% ipython --no-banner

In [1]: import numpy as np

In [2]: import numpy.linalg as la

In [3]: np.set_printoptions(precision=4, suppress=True, linewidth=120)

In [4]: rd = lambda a: np.round(a, 4) + 0

In [5]: r0 = np.array([-1, -1, 1])

In [6]: m1 = np.array([np.roll(r0, i) for i in range(3)])

In [7]: m1
Out[7]: 
array([[-1, -1,  1],
       [ 1, -1, -1],
       [-1,  1, -1]])

In [8]: rng = np.random.default_rng(64)

In [9]: z = rng.permutation(3)

In [10]: z
Out[10]: array([0, 1, 2])

In [11]: A2 = m1[z][:, z]

In [12]: rd(np.sort(np.abs(la.eigvals(A2))))
Out[12]: array([1., 2., 2.])

In [13]: np.allclose(A2, m1)
Out[13]: True

In [14]: np.trace(A2)
Out[14]: np.int64(-3)

In [15]: rd(la.det(A2)), rd(la.det(m1[z]))
Out[15]: (np.float64(-4.0), np.float64(-4.0))

In [16]: A2
Out[16]: 
array([[-1, -1,  1],
       [ 1, -1, -1],
       [-1,  1, -1]])

In [17]: O = m1.astype(float).copy()

In [18]: for j in range(3):
    ...:     O[:, j] -= O[:, :j] @ (O[:, :j].T @ O[:, j])
    ...:     O[:, j] /= la.norm(O[:, j])
    ...: 

In [19]: rd(O)
Out[19]: 
array([[-0.5774, -0.8165,  0.    ],
       [ 0.5774, -0.4082, -0.7071],
       [-0.5774,  0.4082, -0.7071]])

In [20]: rd(O.T @ O)
Out[20]: 
array([[1., 0., 0.],
       [0., 1., 0.],
       [0., 0., 1.]])

In [21]: A2 = m1[0, 0] * m1[1:] - np.outer(m1[1:, 0], m1[0])

In [22]: A2
Out[22]: 
array([[ 0,  2,  0],
       [ 0, -2,  2]])

In [23]: la.matrix_rank(A2), la.matrix_rank(m1)
Out[23]: (np.int64(2), np.int64(3))

In [24]: np.flatnonzero(~A2.round(6).any(axis=1))
Out[24]: array([], dtype=int64)

In [25]: rd(np.fft.fft(m1[0]))
Out[25]: array([-1.+0.j    , -1.+1.7321j, -1.-1.7321j])

In [26]: np.allclose(m1 @ m1.T, m1.T @ m1)
Out[26]: True

In [27]: m1 @ (-1.0) ** np.arange(3)
Out[27]: array([ 1.,  1., -3.])

In [28]: m1 @ np.ones(3)
Out[28]: array([-1., -1., -1.])

In [29]: data = np.loadtxt("m.csv", delimiter=",")

In [30]: data
Out[30]: 
array([[-0.0818,  5.735 , -1.8643,  1.0573],
       [-4.8396,  0.7654, -4.4372, -4.5694],
       [-3.8845, -1.6942, -1.1155,  4.054 ],
       [-5.0934, -1.3879,  0.3086,  6.0231],
       [-4.3478,  0.0644,  0.59  ,  3.6888],
       [-3.2592, -0.4777, -1.1099,  3.4088],
       [-1.2734,  3.2169,  0.9027, -0.5918],
       [-3.3609, -1.9715, -1.3817, -2.5381],
       [-4.6413, -0.6263, -1.1147,  3.5911],
       [-0.7869,  2.4454, -0.9399,  0.0684],
       [-4.4348, -1.3373, -4.1561, -3.4852],
       [-5.3608, -1.9418, -3.224 , -4.9404],
       [-0.3004,  3.7054, -1.431 ,  0.6184],
       [-4.2   , -1.4039, -0.7088,  5.9895],
       [-3.4631, -1.0714, -0.1396,  4.9259],
       [-5.3284, -0.4718,  0.7683,  3.7189],
       [-4.7521, -1.5227, -2.0244,  4.0279],
       [ 0.602 ,  5.0016, -1.0841, -0.5346],
       [-3.3066,  0.6038, -0.8793, -2.0051],
       [-4.5001, -0.5301, -2.2746, -4.1742],
       [-4.2705, -0.4295, -1.0701,  5.0322],
       [-0.594 ,  4.2236, -1.9448, -0.4993],
       [-4.3156, -1.2473, -3.4347, -2.3056]])

In [31]: O, V = la.qr(data[:, :2])[0], la.qr(data[:, 2:])[0]

In [32]: sigma = la.svd(O.T @ V, compute_uv=False)

In [33]: (sigma > 0.9).sum()
Out[33]: np.int64(0)

In [34]: rd(np.degrees(np.arccos(sigma.clip(0, 1))))
Out[34]: array([32.0121, 83.6969])

In [35]: rd(la.norm(O @ O.T - V @ V.T, 2))
Out[35]: np.float64(0.994)

In [36]: A2 = np.c_[data[:, :1] @ np.array([[5]]), np.array([0, 1, 2, 3, 3, 1, 2, 3, 2, 1, 3, 2, 1, 2, 0, 0, 3, 3, 0, 3, 1, 0, 3])]

In [37]: rd(A2)
Out[37]: 
array([[ -0.409 ,   0.    ],
       [-24.198 ,   1.    ],
       [-19.4225,   2.    ],
       [-25.467 ,   3.    ],
       [-21.739 ,   3.    ],
       [-16.296 ,   1.    ],
       [ -6.367 ,   2.    ],
       [-16.8045,   3.    ],
       [-23.2065,   2.    ],
       [ -3.9345,   1.    ],
       [-22.174 ,   3.    ],
       [-26.804 ,   2.    ],
       [ -1.502 ,   1.    ],
       [-21.    ,   2.    ],
       [-17.3155,   0.    ],
       [-26.642 ,   0.    ],
       [-23.7605,   3.    ],
       [  3.01  ,   3.    ],
       [-16.533 ,   0.    ],
       [-22.5005,   3.    ],
       [-21.3525,   1.    ],
       [ -2.97  ,   0.    ],
       [-21.578 ,   3.    ]])

In [38]: la.matrix_rank(np.c_[data, A2])
Out[38]: np.int64(5)

In [39]: rd(la.norm(la.qr(data)[0].T @ A2, axis=0) ** 2 / ((A2 ** 2).sum(axis=0) + 1e-12))
Out[39]: array([1.    , 0.6793])

In [40]: W0 = np.load("case17.npy")

In [41]: W0
Out[41]: 
array([[-14.1652, -14.0687,  -6.0311, -17.9666, -32.9385, -22.8785, -17.9908],
       [  2.0142,   5.8418,  12.1328,  -3.0742,  -5.7179,  -4.0673,  -2.9416],
       [-10.8978, -16.0136,  -8.8487, -12.0263, -27.0432, -17.3343, -12.0275],
       [ 22.9026,  15.9474,  15.0212,  27.2478,  35.9606,  30.0365,  26.9163]])

In [42]: W = np.array([[5, 7, -9, -1],
    ...:     [-7, 2, 3, 4],
    ...:     [-5, -8, -2, -2],
    ...:     [2, 7, -2, 4],
    ...:     [2, 2, 1, 8],
    ...:     [2, 3, -9, 4],
    ...:     [0, 1, -6, 6]])

In [43]: coef = np.array([-7, -4, -7, 7])

In [44]: act = np.maximum(W0 @ W + coef, 0)

In [45]: (act > 0).mean(axis=0)
Out[45]: array([0.25, 0.25, 0.75, 0.25])

In [46]: cent = np.array([[-2, 0, 0], [1, 2, 1], [-2, 1, 2], [-1, 1, 0]])

In [47]: rd(act @ cent)
Out[47]: 
array([[-814.3778,  407.1889,  814.3778],
       [ -45.6356,   22.8178,   45.6356],
       [-571.8398,  285.9199,  571.8398],
       [-462.9694, 1591.6144,  447.725 ]])

In [48]: gram = W0.T @ W0

In [49]: rd(np.trace(gram)), rd((W0 ** 2).sum())
Out[49]: (np.float64(9383.8962), np.float64(9383.8962))

In [50]: la.matrix_rank(gram)
Out[50]: np.int64(4)

In [51]: la.cond(W0) > 100
Out[51]: np.True_

In [52]: A2 = W0 / np.sqrt((W0 ** 2).mean(axis=1, keepdims=True))

In [53]: rd(la.norm(A2, axis=1))
Out[53]: array([2.6458, 2.6458, 2.6458, 2.6458])

In [54]: la.matrix_rank(W0 - W0.mean(axis=1, keepdims=True))
Out[54]: np.int64(4)

In [55]: Uu, sigma, vt = la.svd(W0)

In [56]: rd(sigma)
Out[56]: array([94.9678, 16.3978,  9.7987,  0.3443])

In [57]: A2 = Uu[:, :3] @ np.diag(sigma[:3]) @ vt[:3]

In [58]: rd(la.norm(W0 - A2, 2)), rd(sigma[3])
Out[58]: (np.float64(0.3443), np.float64(0.3443))

In [59]: la.matrix_rank(W0, rtol=0.05)
Out[59]: np.int64(3)

In [60]: rd(la.norm(W0 - A2) / la.norm(W0))
Out[60]: np.float64(0.0036)

In [61]: la.matrix_rank(A2)
Out[61]: np.int64(3)

In [62]: r0 = np.array([2, 0, -3])

In [63]: r1 = np.array([0, 3, 0, 1, 1, 3, 0])

In [64]: J = np.outer(r0, r1)

In [65]: J
Out[65]: 
array([[ 0,  6,  0,  2,  2,  6,  0],
       [ 0,  0,  0,  0,  0,  0,  0],
       [ 0, -9,  0, -3, -3, -9,  0]])

In [66]: J[1] @ J[0]
Out[66]: np.int64(0)

In [67]: rd(la.norm(J) ** 2 / la.norm(J, 2) ** 2)
Out[67]: np.float64(1.0)

In [68]: rd(la.norm(J, 2))
Out[68]: np.float64(16.1245)

In [69]: rd(la.norm(J[1], 1)), rd(la.norm(J[1], np.inf))
Out[69]: (np.float64(0.0), np.float64(0.0))

In [70]: la.norm(J, axis=1).argmax()
Out[70]: np.int64(2)

In [71]: rd(la.norm(J, axis=0))
Out[71]: array([ 0.    , 10.8167,  0.    ,  3.6056,  3.6056, 10.8167,  0.    ])

In [72]: rd(la.norm(J, 1)), rd(la.norm(J, np.inf))
Out[72]: (np.float64(15.0), np.float64(24.0))

In [73]: rd(la.norm(J, axis=1))
Out[73]: array([ 8.9443,  0.    , 13.4164])

In [74]: np.unique(J.round(6), axis=0).shape
Out[74]: (3, 7)

In [75]: la.lstsq(J[:-1].T, J[-1])[2]
Out[75]: np.int32(1)

In [76]: x0 = np.array([3, 0, 1, 1, 3, 1, 2])

In [77]: h = np.maximum(J @ x0, 0)

In [78]: np.flatnonzero(h > 1e-9)
Out[78]: array([0])

In [79]: J * (h > 1e-9)[:, None]
Out[79]: 
array([[0, 6, 0, 2, 2, 6, 0],
       [0, 0, 0, 0, 0, 0, 0],
       [0, 0, 0, 0, 0, 0, 0]])

In [80]: J.T @ h
Out[80]: array([ 0, 84,  0, 28, 28, 84,  0])

In [81]: h
Out[81]: array([14,  0,  0])

In [82]: np.maximum(J @ x0, 0) - np.maximum(-J @ x0, 0)
Out[82]: array([ 14,   0, -21])

In [83]: r0 = np.array([3, -2, 2, -3, -2])

In [84]: X = r0[np.abs(np.subtract.outer(np.arange(5), np.arange(5)))]

In [85]: X
Out[85]: 
array([[ 3, -2,  2, -3, -2],
       [-2,  3, -2,  2, -3],
       [ 2, -2,  3, -2,  2],
       [-3,  2, -2,  3, -2],
       [-2, -3,  2, -2,  3]])

In [86]: # symmetric, so the eigenvalues are real

In [87]: np.unravel_index(np.abs(X).argmax(), X.shape)
Out[87]: (np.int64(0), np.int64(0))

In [88]: np.diff(X, axis=0)
Out[88]: 
array([[-5,  5, -4,  5, -1],
       [ 4, -5,  5, -4,  5],
       [-5,  4, -5,  5, -4],
       [ 1, -5,  4, -5,  5]])

In [89]: X - X[0]
Out[89]: 
array([[ 0,  0,  0,  0,  0],
       [-5,  5, -4,  5, -1],
       [-1,  0,  1,  1,  4],
       [-6,  4, -4,  6,  0],
       [-5, -1,  0,  1,  5]])

In [90]: X.sum(axis=0)
Out[90]: array([-2, -2,  3, -2, -2])

In [91]: rd(la.norm(X))
Out[91]: np.float64(12.0416)

In [92]: X.mean(axis=0)
Out[92]: array([-0.4, -0.4,  0.6, -0.4, -0.4])

In [93]: def softmax(z):
    ...:     e = np.exp(z - z.max(axis=-1, keepdims=True))
    ...:     return e / e.sum(axis=-1, keepdims=True)
    ...: 

In [94]: rd(softmax(10 * X[3]))
Out[94]: array([0., 0., 0., 1., 0.])

In [95]: att = X @ X.T / np.sqrt(5)

In [96]: rd(softmax(att))
Out[96]: 
array([[0.9953, 0.    , 0.0046, 0.    , 0.    ],
       [0.    , 0.7098, 0.    , 0.2902, 0.    ],
       [0.0402, 0.    , 0.9196, 0.    , 0.0402],
       [0.    , 0.2902, 0.    , 0.7098, 0.    ],
       [0.    , 0.    , 0.0046, 0.    , 0.9953]])

In [97]: A2 = la.inv(X)

In [98]: rd(la.slogdet(X)[0])
Out[98]: np.float64(-1.0)

In [99]: np.allclose(A2, X.T)
Out[99]: False

In [100]: rd(la.inv(A2))
Out[100]: 
array([[ 3., -2.,  2., -3., -2.],
       [-2.,  3., -2.,  2., -3.],
       [ 2., -2.,  3., -2.,  2.],
       [-3.,  2., -2.,  3., -2.],
       [-2., -3.,  2., -2.,  3.]])

In [101]: (np.abs(A2) > 1e-9).astype(int)
Out[101]: 
array([[0, 1, 0, 0, 1],
       [1, 1, 1, 1, 0],
       [0, 1, 1, 1, 0],
       [0, 1, 1, 1, 1],
       [1, 0, 0, 1, 0]])

In [102]: rd(A2)
Out[102]: 
array([[ 0.    , -0.25  ,  0.    ,  0.    , -0.25  ],
       [-0.25  ,  0.7143,  0.2857, -0.5357,  0.    ],
       [ 0.    ,  0.2857,  0.7143,  0.2857,  0.    ],
       [ 0.    , -0.5357,  0.2857,  0.7143, -0.25  ],
       [-0.25  ,  0.    ,  0.    , -0.25  ,  0.    ]])
